$ ipython --no-banner

In [1]: import numpy as np

In [2]: from numpy import linalg as LA

In [3]: np.set_printoptions(precision=2, suppress=True, linewidth=120, floatmode="fixed")

In [4]: def rnd(a):
   ...:     return np.round(a, 2) + 0
   ...: 

In [5]: F = np.load("layer0.npy")

In [6]: F
Out[6]: 
array([[ 0.80,  0.10,  0.50,  0.12, -0.10,  0.00],
       [-2.20, -1.00,  1.80, -1.86, -0.50, -1.00],
       [-0.80,  1.10, -0.90,  2.36,  0.20, -0.80],
       [-0.70,  0.30, -1.40,  0.44,  0.40, -0.30],
       [ 1.20,  0.30, -1.10,  0.42, -0.60,  0.50],
       [-0.70,  0.40,  0.00,  0.79, -0.70, -0.90],
       [-0.40,  0.00, -0.20,  0.01, -0.10,  0.10],
       [ 1.30,  0.90,  0.90,  1.78,  2.00, -1.10],
       [ 1.00, -1.40, -0.30, -3.00,  0.10,  1.20],
       [ 0.70,  2.60,  0.80,  5.14,  0.00,  0.30]])

In [7]: x = np.array([4, 0, 1, 0, 3, 0])

In [8]: y = F @ x

In [9]: rnd(y)
Out[9]: array([ 3.40, -8.50, -3.50, -3.00,  1.90, -4.90, -2.10, 12.10,  4.00,  3.60])

In [10]: rnd(LA.lstsq(F, y)[0])
Out[10]: array([4.00, 0.00, 1.00, 0.00, 3.00, 0.00])

In [11]: rnd(LA.pinv(F) @ F)
Out[11]: 
array([[1.00, 0.00, 0.00, 0.00, 0.00, 0.00],
       [0.00, 1.00, 0.00, 0.00, 0.00, 0.00],
       [0.00, 0.00, 1.00, 0.00, 0.00, 0.00],
       [0.00, 0.00, 0.00, 1.00, 0.00, 0.00],
       [0.00, 0.00, 0.00, 0.00, 1.00, 0.00],
       [0.00, 0.00, 0.00, 0.00, 0.00, 1.00]])

In [12]: rng = np.random.default_rng(66)

In [13]: y = y + 0.3 * rng.normal(size=10)

In [14]: rnd(y)
Out[14]: array([ 3.56, -8.66, -3.65, -3.32,  1.50, -5.37, -1.95, 12.44,  4.13,  3.69])

In [15]: beta, *_ = LA.lstsq(F, y)

In [16]: rnd(LA.norm(y - F @ beta))
Out[16]: np.float64(0.28)

In [17]: [round(float(LA.norm(LA.solve(F.T @ F + lam * np.eye(6), F.T @ y))), 2) for lam in (0, 1, 10, 100)]
Out[17]: [5.8, 4.81, 2.77, 0.6]

In [18]: rnd(beta)
Out[18]: array([ 4.03, -2.07,  1.12,  1.03,  3.27,  0.27])

In [19]: beta.round()
Out[19]: array([ 4.00, -2.00,  1.00,  1.00,  3.00,  0.00])

In [20]: Q, r_ = LA.qr(F)

In [21]: Q.shape, r_.shape
Out[21]: ((10, 6), (6, 6))

In [22]: rnd(Q.T @ Q)
Out[22]: 
array([[1.00, 0.00, 0.00, 0.00, 0.00, 0.00],
       [0.00, 1.00, 0.00, 0.00, 0.00, 0.00],
       [0.00, 0.00, 1.00, 0.00, 0.00, 0.00],
       [0.00, 0.00, 0.00, 1.00, 0.00, 0.00],
       [0.00, 0.00, 0.00, 0.00, 1.00, 0.00],
       [0.00, 0.00, 0.00, 0.00, 0.00, 1.00]])

In [23]: rnd(np.trace(Q @ Q.T))
Out[23]: np.float64(6.0)

In [24]: proj = F @ LA.solve(F.T @ F, F.T)

In [25]: rnd(np.diag(proj))
Out[25]: array([0.23, 0.76, 0.53, 0.92, 0.52, 0.56, 0.05, 0.94, 0.50, 0.97])

In [26]: x = np.array([2, -5, 0, 5, 2, 3])

In [27]: y = F @ x

In [28]: beta, lr = np.zeros(6), 1 / LA.norm(F, 2) ** 2

In [29]: for i in range(3):
    ...:     beta -= lr * F.T @ (F @ beta - y)
    ...:     if i % 1 == 0: print(i, round(LA.norm(F @ beta - y), 2))
    ...: 
0 9.22
1 7.27
2 5.83

In [30]: rnd(beta)
Out[30]: array([ 1.63,  1.03, -0.24,  1.95,  0.58,  0.62])

In [31]: other = F / np.sqrt((F ** 2).mean(axis=1, keepdims=True))

In [32]: LA.matrix_rank(other) == LA.matrix_rank(F)
Out[32]: np.True_

In [33]: LA.matrix_rank(F - F.mean(axis=1, keepdims=True))
Out[33]: np.int64(5)

In [34]: X = np.array([[6, 8, 4, 8, 1, 2, 8, 6, 1, 7],
    ...:     [2, 1, 7, 6, 3, 3, 3, 9, 3, 0],
    ...:     [8, 2, 5, 1, 3, 7, 8, 6, 4, 4],
    ...:     [1, 3, 8, 7, 2, 5, 4, 4, 6, 2],
    ...:     [6, 7, 6, 7, 2, 7, 9, 8, 7, 7],
    ...:     [5, 0, 6, 9, 9, 1, 1, 7, 6, 3],
    ...:     [8, 8, 0, 5, 6, 1, 6, 8, 8, 9],
    ...:     [7, 9, 8, 0, 3, 0, 5, 2, 2, 0],
    ...:     [1, 6, 4, 6, 8, 1, 1, 6, 2, 6],
    ...:     [6, 4, 2, 6, 4, 0, 0, 7, 0, 2],
    ...:     [5, 3, 6, 2, 3, 6, 8, 2, 4, 5]])

In [35]: X[:, 4] = 4 * X[:, 8]

In [36]: X
Out[36]: 
array([[ 6,  8,  4,  8,  4,  2,  8,  6,  1,  7],
       [ 2,  1,  7,  6, 12,  3,  3,  9,  3,  0],
       [ 8,  2,  5,  1, 16,  7,  8,  6,  4,  4],
       [ 1,  3,  8,  7, 24,  5,  4,  4,  6,  2],
       [ 6,  7,  6,  7, 28,  7,  9,  8,  7,  7],
       [ 5,  0,  6,  9, 24,  1,  1,  7,  6,  3],
       [ 8,  8,  0,  5, 32,  1,  6,  8,  8,  9],
       [ 7,  9,  8,  0,  8,  0,  5,  2,  2,  0],
       [ 1,  6,  4,  6,  8,  1,  1,  6,  2,  6],
       [ 6,  4,  2,  6,  0,  0,  0,  7,  0,  2],
       [ 5,  3,  6,  2, 16,  6,  8,  2,  4,  5]])

In [37]: left, sv, Vh = LA.svd(X)

In [38]: vecs = Vh[:(sv > 1e-8).sum()]

In [39]: x = X[9] + 4 * X[1] + rng.integers(2) * np.eye(10)[4]

In [40]: x
Out[40]: array([14.00,  8.00, 30.00, 30.00, 48.00, 12.00, 12.00, 43.00, 12.00,  2.00])

In [41]: rnd(np.diag(vecs.T @ vecs))
Out[41]: array([1.00, 1.00, 1.00, 1.00, 0.94, 1.00, 1.00, 1.00, 0.06, 1.00])

In [42]: np.allclose(vecs.T @ vecs @ x, x)
Out[42]: True

In [43]: LA.matrix_rank(np.vstack([X, x]))
Out[43]: np.int64(9)
